>>> import numpy as np
>>> from numpy import linalg as LA
>>> np.set_printoptions(precision=2, suppress=True, linewidth=140, sign=" ")
>>> M2 = np.array([[6, -8, 7], [1, 0, -5], [4, 0, 4]])
>>> W0 = np.triu(M2)
>>> W0
array([[ 6, -8,  7],
       [ 0,  0, -5],
       [ 0,  0,  4]])
>>> # rows and columns are dependent
>>> np.argsort(-LA.norm(W0, axis=0).round(6), kind="stable")[:3]
array([ 2,  1,  0])
>>> LA.cond(W0) > 100
np.True_
>>> round(float(LA.norm(W0, 2) / LA.norm(W0)), 2)
0.93
>>> M2 = np.array([[1, 0, 2, -1], [1, -1, 2, 1], [2, 1, 1, -2], [-1, 1, 2, -1]])
>>> M2[-1] = M2[0]
>>> m1 = M2 + 0.05 * np.eye(4)
>>> m1
array([[ 1.05,  0.  ,  2.  , -1.  ],
       [ 1.  , -0.95,  2.  ,  1.  ],
       [ 2.  ,  1.  ,  1.05, -2.  ],
       [ 1.  ,  0.  ,  2.  , -0.95]])
>>> rng = np.random.default_rng(81)
>>> M2 = m1 + rng.integers(-2, 3, (4, 3)) @ rng.integers(-2, 3, (3, 4))
>>> M2
array([[ 7.05, -4.  ,  0.  ,  1.  ],
       [-2.  ,  2.05,  0.  ,  3.  ],
       [ 6.  , -4.  ,  5.05, -6.  ],
       [ 1.  ,  0.  ,  2.  , -0.95]])
>>> LA.matrix_rank(M2 - m1, tol=1e-8)
np.int64(3)
>>> LA.svd(M2 - m1, compute_uv=False)
array([ 10.93,   6.28,   0.21,   0.  ])
>>> M2 - m1
array([[ 6., -4., -2.,  2.],
       [-3.,  3., -2.,  2.],
       [ 4., -5.,  4., -4.],
       [ 0.,  0.,  0.,  0.]])
>>> E = np.load("w.npy")
>>> E
array([[ 1.  ,  0.2 ,  0.04],
       [ 0.2 ,  1.  ,  0.2 ],
       [ 0.04,  0.2 ,  1.  ]])
>>> # equal to its transpose
>>> M2 = E / LA.norm(E, axis=1, keepdims=True)
>>> G = M2 @ M2.T
>>> G[2]
array([ 0.12,  0.38,  1.  ])
>>> (np.abs(G) > 0.9).astype(int)
array([[ 1,  0,  0],
       [ 0,  1,  0],
       [ 0,  0,  1]])
>>> feats = np.load("case15.npy")
>>> feats
array([[-10,   6,  10,  -6,  -8,   4,  -6],
       [ -5,   3,   5,  -3,  -4,   2,  -3],
       [ 10,  -6, -10,   6,   8,  -4,   6],
       [  0,   0,   0,   0,   0,   0,   0]])
>>> # rank 1
>>> Uu, s, VT = LA.svd(feats)
>>> evecs = VT[:(s > 1e-8).sum()]
>>> x0 = feats[1] + -2 * feats[3] + rng.integers(2) * np.eye(7)[4]
>>> x0
array([-5.,  3.,  5., -3., -4.,  2., -3.])
>>> np.allclose(evecs.T @ evecs @ x0, x0)
True
>>> LA.matrix_rank(np.vstack([feats, x0]))
np.int64(1)
>>> round(float(LA.norm(x0 - evecs.T @ evecs @ x0)), 2)
0.0
>>> J = np.load("dump.npy")
>>> J
array([[-2., -2.,  0.,  0.,  0.,  0.],
       [-2., -5., -2.,  0.,  0.,  0.],
       [ 0., -2., -4., -2.,  0.,  0.],
       [ 0.,  0., -2., -3., -2.,  0.],
       [ 0.,  0.,  0., -2., -5., -2.],
       [ 0.,  0.,  0.,  0., -2.,  4.]])
>>> # symmetric, so the eigenvalues are real
>>> np.all(LA.eigvalsh(J) > 0)
np.False_
